$ python -q
>>> import numpy as np
>>> from numpy import linalg as LA
>>> np.set_printoptions(suppress=True, linewidth=120)
>>> E = np.minimum.outer(np.arange(1, 5), np.arange(1, 5)) * 3
>>> E
array([[ 3,  3,  3,  3],
       [ 3,  6,  6,  6],
       [ 3,  6,  9,  9],
       [ 3,  6,  9, 12]])
>>> # symmetric, so the eigenvalues are real
>>> w, V = LA.eigh(E)
>>> np.round(w.sum(), 1), np.trace(E)
(np.float64(30.0), np.int64(30))
>>> np.round(LA.eigvalsh(E @ E), 1)
array([  0.7,   1.6,   9. , 618.6])
>>> np.round(LA.eigvalsh(E + -3 * np.eye(4)), 1) + 0
array([-2.2, -1.7,  0. , 21.9])
>>> np.round(V @ np.diag(w) @ V.T, 1)
array([[ 3.,  3.,  3.,  3.],
       [ 3.,  6.,  6.,  6.],
       [ 3.,  6.,  9.,  9.],
       [ 3.,  6.,  9., 12.]])
>>> M = np.load("run1.npy")
>>> M
array([[ 0, -2],
       [ 0,  0]])
>>> # row 0 dominates
>>> out = np.array([[1, 0], [-1, -2]])
>>> basis = np.kron(out, M)
>>> basis
array([[ 0, -2,  0,  0],
       [ 0,  0,  0,  0],
       [ 0,  2,  0,  4],
       [ 0,  0,  0,  0]])
>>> LA.matrix_rank(basis)
np.int64(2)
>>> rk = LA.matrix_rank(M)
>>> rk
np.int64(1)
>>> N = LA.svd(M)[2][rk:].T
>>> N[:, 0] / N[np.abs(N[:, 0]).round(6).argmax(), 0]
array([1., 0.])
>>> N.shape
(2, 1)
>>> M @ N
array([[0.],
       [0.]])
>>> [int(LA.matrix_rank(M[:, :j + 1])) for j in range(2)]
[0, 1]
>>> J = np.load("layer0.npy")
>>> J
array([[0, 0, 0],
       [2, 3, 3],
       [1, 1, 3],
       [0, 0, 0],
       [1, 2, 0],
       [1, 2, 0],
       [0, 0, 0],
       [0, 0, 0],
       [4, 2, 1],
       [3, 0, 1],
       [3, 0, 1],
       [0, 0, 0],
       [0, 0, 0],
       [0, 0, 0]])
>>> x = np.array([-2, -2, 1])
>>> J @ np.eye(3)[0]
array([0., 2., 1., 0., 1., 1., 0., 0., 4., 3., 3., 0., 0., 0.])
>>> (J * x).sum(axis=1)
array([  0,  -7,  -1,   0,  -6,  -6,   0,   0, -11,  -5,  -5,   0,   0,   0])
>>> J @ (2 * x)
array([  0, -14,  -2,   0, -12, -12,   0,   0, -22, -10, -10,   0,   0,   0])
>>> LA.norm(J @ x) <= LA.norm(J, 2) * LA.norm(x) + 1e-9
np.True_
